$ ipython --no-banner

In [1]: import numpy as np

In [2]: np.set_printoptions(precision=1, suppress=True, linewidth=120)

In [3]: def rnd(a):
   ...:     return np.round(a, 1) + 0
   ...: 

In [4]: arr = np.loadtxt("block14.csv", delimiter=",")

In [5]: print(arr)
[[-85.   5.   4.   3.]
 [  1.   1.   2.   4.]
 [  2.   2.   4.   2.]
 [  0.   3.   4. -85.]]

In [6]: left, sig, VT = np.linalg.svd(arr)

In [7]: print(np.argmax(sig[:-1] / (sig[1:] + 1e-6)) + 1)
3

In [8]: M2 = left[:, :3] @ np.diag(sig[:3]) @ VT[:3]

In [9]: print(np.linalg.matrix_rank(arr, rtol=0.05))
3

In [10]: print(rnd(M2))
[[-85.   5.   4.   3.]
 [  1.   1.   2.   4.]
 [  2.   2.   4.   2.]
 [  0.   3.   4. -85.]]

In [11]: print(rnd(np.abs(arr - M2).max()))
0.0

In [12]: print(rnd(np.linalg.norm(arr - M2) / np.linalg.norm(arr)))
0.0

In [13]: print(rnd(np.linalg.norm(arr - M2, 2)), rnd(sig[3]))
0.0 0.0

In [14]: print(np.linalg.matrix_rank(M2))
3

In [15]: rng = np.random.default_rng(53080)

In [16]: lab = rng.permutation(4)

In [17]: print(lab)
[3 2 0 1]

In [18]: M2 = arr[lab][:, lab]

In [19]: print(M2)
[[-85.   4.   0.   3.]
 [  2.   4.   2.   2.]
 [  3.   4. -85.   5.]
 [  4.   2.   1.   1.]]

In [20]: print(rnd(np.sort(np.abs(np.linalg.eigvals(M2)))))
[ 0.   5.3 85.2 85.2]

In [21]: u = np.array([1, 3, 1])

In [22]: print(np.convolve(M2[3], u))
[ 4. 14. 11.  6.  4.  1.]

In [23]: print(np.correlate(M2[3], M2[0], "full"))
[  12.    6.   19. -329. -166.  -81.  -85.]

In [24]: print(np.cross(M2[3, :3], M2[0, :3]))
[ -4. -85. 186.]

In [25]: print(np.polyval(u, M2[3]))
[29. 11.  5.  5.]

In [26]: feats = np.load("dump.npy")

In [27]: print(feats)
[[ 2  0  2 -1]
 [ 0  0  0  0]
 [-2  0  2  1]
 [-2  0  1 -2]]

In [28]: rk = np.linalg.matrix_rank(feats)

In [29]: print(rk)
3

In [30]: ns = np.linalg.svd(feats)[2][rk:].T

In [31]: print(rnd(ns[:, 0] / ns[np.abs(ns[:, 0]).round(6).argmax(), 0]))
[0. 1. 0. 0.]

In [32]: print(rnd(feats @ ns))
[[0.]
 [0.]
 [0.]
 [0.]]

In [33]: print(ns.shape)
(4, 1)

In [34]: print([int(np.linalg.matrix_rank(np.delete(feats, i, axis=0))) for i in range(4)])
[2, 3, 2, 2]

In [35]: print(np.linalg.matrix_rank(feats.T @ feats), np.linalg.matrix_rank(feats @ feats.T))
3 3

In [36]: print([int(np.linalg.matrix_rank(feats[:i])) for i in range(1, len(feats) + 1)])
[1, 1, 2, 3]

In [37]: np.linalg.determinant(feats)
---------------------------------------------------------------------------
AttributeError                            Traceback (most recent call last)
Cell In[37], line 1
----> 1 np.linalg.determinant(feats)

AttributeError: module 'numpy.linalg' has no attribute 'determinant'

In [38]: print(np.linalg.matrix_power(feats, 3))
[[-14   0  20   1]
 [  0   0   0   0]
 [-26   0 -16   7]
 [-10   0  -5 -16]]

In [39]: print(rnd(np.sort(np.abs(np.linalg.eigvals(feats)))))
[0.  2.6 3.  3. ]

In [40]: print(np.allclose(feats, feats.T))
False

In [41]: print(feats @ feats)
[[  2   0   7   2]
 [  0   0   0   0]
 [-10   0   1   2]
 [ -2   0  -4   7]]

In [42]: feats.inv()
---------------------------------------------------------------------------
AttributeError                            Traceback (most recent call last)
Cell In[42], line 1
----> 1 feats.inv()

AttributeError: 'numpy.ndarray' object has no attribute 'inv'

In [43]: assert feats == feats.T
---------------------------------------------------------------------------
ValueError                                Traceback (most recent call last)
Cell In[43], line 1
----> 1 assert feats == feats.T

ValueError: The truth value of an array with more than one element is ambiguous. Use a.any() or a.all()

In [44]: E = np.load("run4.npy")

In [45]: print(E)
[[29. 40. 35. 15. 20.]
 [40. 68. 56. 24. 32.]
 [35. 56. 53. 21. 28.]
 [15. 24. 21. 13. 12.]
 [20. 32. 28. 12. 20.]]

In [46]: print(np.linalg.cond(E) > 100)
False

In [47]: print(np.linalg.matrix_rank(E, rtol=0.1))
1

In [48]: print([round(float(x), 1) for x in np.linalg.svd(E, compute_uv=False)[:3]])
[167.0, 4.0, 4.0]

In [49]: print(np.argsort(-np.linalg.norm(E, axis=0).round(6), kind="stable")[:3])
[1 2 0]

In [50]: print(rnd(np.linalg.norm(E, 2) / np.linalg.norm(E)))
1.0

In [51]: hat = np.triu(np.array([[0, -1, -1, 2, -2],
    ...:     [1, -2, 1, 2, 2],
    ...:     [-2, 1, 1, -1, -2],
    ...:     [-2, -1, 0, 1, -1],
    ...:     [-2, -2, -2, -2, -1]]), 1) + np.eye(5)

In [52]: M2 = hat @ E @ np.linalg.inv(hat)

In [53]: print(M2)
[[  -56.  -156.    12.   408.   576.]
 [  145.   381.   -29.  -986. -1392.]
 [  -20.   -52.     8.   136.   192.]
 [   -5.   -13.     1.    38.    48.]
 [   20.    52.    -4.  -136.  -188.]]

In [54]: print(rnd(np.poly(M2)))
[     1.   -183.   2768. -16288.  43008. -42752.]

In [55]: blk = np.stack([M2, 4 * M2, M2[::-1]])

In [56]: print(rnd(np.linalg.norm(blk, axis=(1, 2))))
[1929.3 7717.2 1929.3]

In [57]: print(blk.shape)
(3, 5, 5)

In [58]: X = np.array([[1, -1, 2, 2],
    ...:     [1, 0, -1, 0],
    ...:     [0, 0, 0, 0],
    ...:     [0, 0, 0, 0],
    ...:     [0, 0, 0, 0],
    ...:     [0, 0, 0, 0],
    ...:     [-1, 1, -1, -2],
    ...:     [1, -2, 1, 2],
    ...:     [0, 0, 0, 0],
    ...:     [1, -1, 2, 2]])

In [59]: # row 3 repeats row 2

In [60]: Z = X[[6, 2]].astype(float)

In [61]: for _ in range(3):
    ...:     lab = np.linalg.norm(X[:, None] - Z, axis=-1).argmin(axis=1)
    ...:     Z = np.array([X[lab == j].mean(axis=0) for j in range(2)])
    ...: 

In [62]: print(lab)
[1 1 1 1 1 1 0 1 1 1]

In [63]: print(rnd(Z))
[[-1.   1.  -1.  -2. ]
 [ 0.4 -0.4  0.4  0.7]]

In [64]: print(np.abs(Z[1] - Z[0]).argmax())
3

In [65]: x0 = np.array([-2, 0, -1, -1])

In [66]: h1 = np.maximum(X @ x0, 0)

In [67]: print(np.flatnonzero(h1 > 1e-9))
[6]

In [68]: print(h1)
[0 0 0 0 0 0 5 0 0 0]

In [69]: print(X.T @ h1)
[ -5   5  -5 -10]

In [70]: G = X.T @ X

In [71]: print(rnd(np.linalg.svd(X, compute_uv=False) ** 2))
[35.5  2.6  0.8  0.1]

In [72]: print(np.allclose(G, G.T))
True

In [73]: Xs = X - X.mean(axis=0)

In [74]: left, sig, VT = np.linalg.svd(Xs, full_matrices=False)

In [75]: print(np.abs(VT[0]).argmax())
3

In [76]: print(rnd(np.abs(VT[-1])))
[0.5 0.4 0.4 0.7]

In [77]: print(np.abs(left[:, 0]).argmax())
6

In [78]: print(rnd(VT[0] * np.sign(VT[0, np.abs(VT[0]).argmax()])))
[ 0.3 -0.4  0.5  0.7]

In [79]: W0 = np.diag(np.array([5, 2, -1]))

In [80]: print(W0)
[[ 5  0  0]
 [ 0  2  0]
 [ 0  0 -1]]

In [81]: vals, vecs = np.linalg.eigvalsh(W0)
---------------------------------------------------------------------------
ValueError                                Traceback (most recent call last)
Cell In[81], line 1
----> 1 vals, vecs = np.linalg.eigvalsh(W0)

ValueError: too many values to unpack (expected 2)

In [82]: vals, vecs = np.linalg.eigh(W0)

In [83]: print(rnd(np.linalg.eigvalsh(W0 @ W0)))
[ 1.  4. 25.]

In [84]: print(vecs @ np.diag(vals) @ vecs.T)
[[ 5.  0.  0.]
 [ 0.  2.  0.]
 [ 0.  0. -1.]]

In [85]: print((vals > 1e-8).sum(), (vals < -1e-8).sum())
2 1

In [86]: print(rnd(np.linalg.eigvalsh(W0 + -1 * np.eye(3))))
[-2.  1.  4.]

In [87]: print(vals)
[-1.  2.  5.]

In [88]: print(np.unique(vals.round(6) + 0, return_counts=True)[1])
[1 1 1]

In [89]: M2 = W0 / np.linalg.norm(W0, axis=1, keepdims=True)

In [90]: G = M2 @ M2.T

In [91]: print((G - 2 * np.eye(3)).round(6).argmax(axis=1))
[1 0 0]

In [92]: print(G)
[[1. 0. 0.]
 [0. 1. 0.]
 [0. 0. 1.]]

In [93]: print(G[2])
[0. 0. 1.]

In [94]: print(np.degrees(np.arccos(np.clip(G[2, 0], -1, 1))))
90.0

In [95]: M2 = W0[0, 0] * W0[1:] - np.outer(W0[1:, 0], W0[0])

In [96]: print(M2)
[[ 0 10  0]
 [ 0  0 -5]]

In [97]: print(np.flatnonzero(~M2.round(6).any(axis=1)))
[]

In [98]: print(W0[:, 0] / W0[0, 0])
[1. 0. 0.]

In [99]: print(np.linalg.matrix_rank(M2), np.linalg.matrix_rank(W0))
2 3

In [100]: u = np.array([-3, -1, 2])

In [101]: F = np.array([np.roll(u, i) for i in range(3)])

In [102]: print(F)
[[-3 -1  2]
 [ 2 -3 -1]
 [-1  2 -3]]

In [103]: x0 = np.array([-2, -1, -4])

In [104]: target = F @ x0

In [105]: print(target)
[-1  3 12]

In [106]: print(rnd(np.linalg.solve(F.T, F[2])))
[0. 0. 1.]

In [107]: print(rnd(np.linalg.solve(F, target)))
[-2. -1. -4.]

In [108]: u = np.array([3, 0, 0]) + 0.5

In [109]: A = np.outer(u, u) / (u @ u)

In [110]: print(rnd(A))
[[1.  0.1 0.1]
 [0.1 0.  0. ]
 [0.1 0.  0. ]]

In [111]: # rows and columns are dependent

In [112]: vals, vecs = np.linalg.eigh(E)

In [113]: print(rnd(vecs.T @ vecs))
[[1. 0. 0. 0. 0.]
 [0. 1. 0. 0. 0.]
 [0. 0. 1. 0. 0.]
 [0. 0. 0. 1. 0.]
 [0. 0. 0. 0. 1.]]

In [114]: print(rnd(np.linalg.eigvalsh(E @ E)))
[   16.    16.    16.    16. 27889.]

In [115]: print(rnd(np.linalg.eigvalsh(E + 3 * np.eye(5))))
[  7.   7.   7.   7. 170.]

In [116]: print(rnd(np.linalg.svd(E, compute_uv=False)))
[167.   4.   4.   4.   4.]

In [117]: print(np.unique(vals.round(6) + 0, return_counts=True)[1])
[4 1]

In [118]: print(np.abs(vecs[:, -1]).round(6).argmax())
1

In [119]: M2 = A / np.sqrt((A ** 2).mean(axis=1, keepdims=True))

In [120]: print(rnd(np.linalg.norm(M2, axis=1)))
[1.7 1.7 1.7]

In [121]: print(np.linalg.matrix_rank(M2) == np.linalg.matrix_rank(A))
True

In [122]: print(np.linalg.matrix_rank(A - A.mean(axis=1, keepdims=True)))
1

In [123]: vals, vecs = np.linalg.eigh(A)

In [124]: x0 = np.array([0, 2, 2])

In [125]: print((np.sign(vecs[:, -1].round(6)) == np.sign(vecs[0, -1].round(6))).astype(int))
[1 1 1]

In [126]: print(rnd(vecs * np.abs(vals) @ vecs.T))
[[1.  0.1 0.1]
 [0.1 0.  0. ]
 [0.1 0.  0. ]]

In [127]: print(rnd(x0 @ A @ x0 / (x0 @ x0)), rnd(vals[0]), vals[-1])
0.0 0.0 1.0

In [128]: print(rnd(np.linalg.eigvalsh(A[1:, 1:])))
[0. 0.]

In [129]: K = np.load("a.npy")

In [130]: print(K)
[[19  6  2  4  4]
 [ 6  3  0  3  4]
 [ 2  0  4  2  2]
 [ 4  3  2  6  8]
 [ 4  4  2  8 11]]

In [131]: print(np.argsort(-np.linalg.norm(K, axis=0).round(6), kind="stable")[:3])
[0 4 3]

In [132]: print([round(float(x), 1) for x in np.linalg.svd(K, compute_uv=False)[:3]])
[26.7, 12.4, 3.8]

In [133]: print(np.linalg.cond(K) > 100)
True

In [134]: print(rnd(np.trace(np.linalg.pinv(K) @ K)))
4.0

In [135]: print(np.unique(K.round(6), axis=0).shape)
(5, 5)

In [136]: left, sig, VT = np.linalg.svd(K)

In [137]: vecs = VT[:(sig > 1e-8).sum()]

In [138]: x0 = K[0] + 3 * K[4] + rng.integers(2) * np.eye(5)[1]

In [139]: print(x0)
[31. 18.  8. 28. 37.]

In [140]: print(rnd(vecs.T @ vecs))
[[ 1.   0.1  0.   0.1 -0.1]
 [ 0.1  0.7 -0.1 -0.3  0.3]
 [ 0.  -0.1  1.  -0.1  0.1]
 [ 0.1 -0.3 -0.1  0.7  0.3]
 [-0.1  0.3  0.1  0.3  0.7]]

In [141]: print(np.linalg.matrix_rank(np.vstack([K, x0])))
4

In [142]: print(rnd(np.diag(vecs.T @ vecs)))
[1.  0.7 1.  0.7 0.7]

In [143]: print(np.allclose(vecs.T @ vecs @ x0, x0))
True
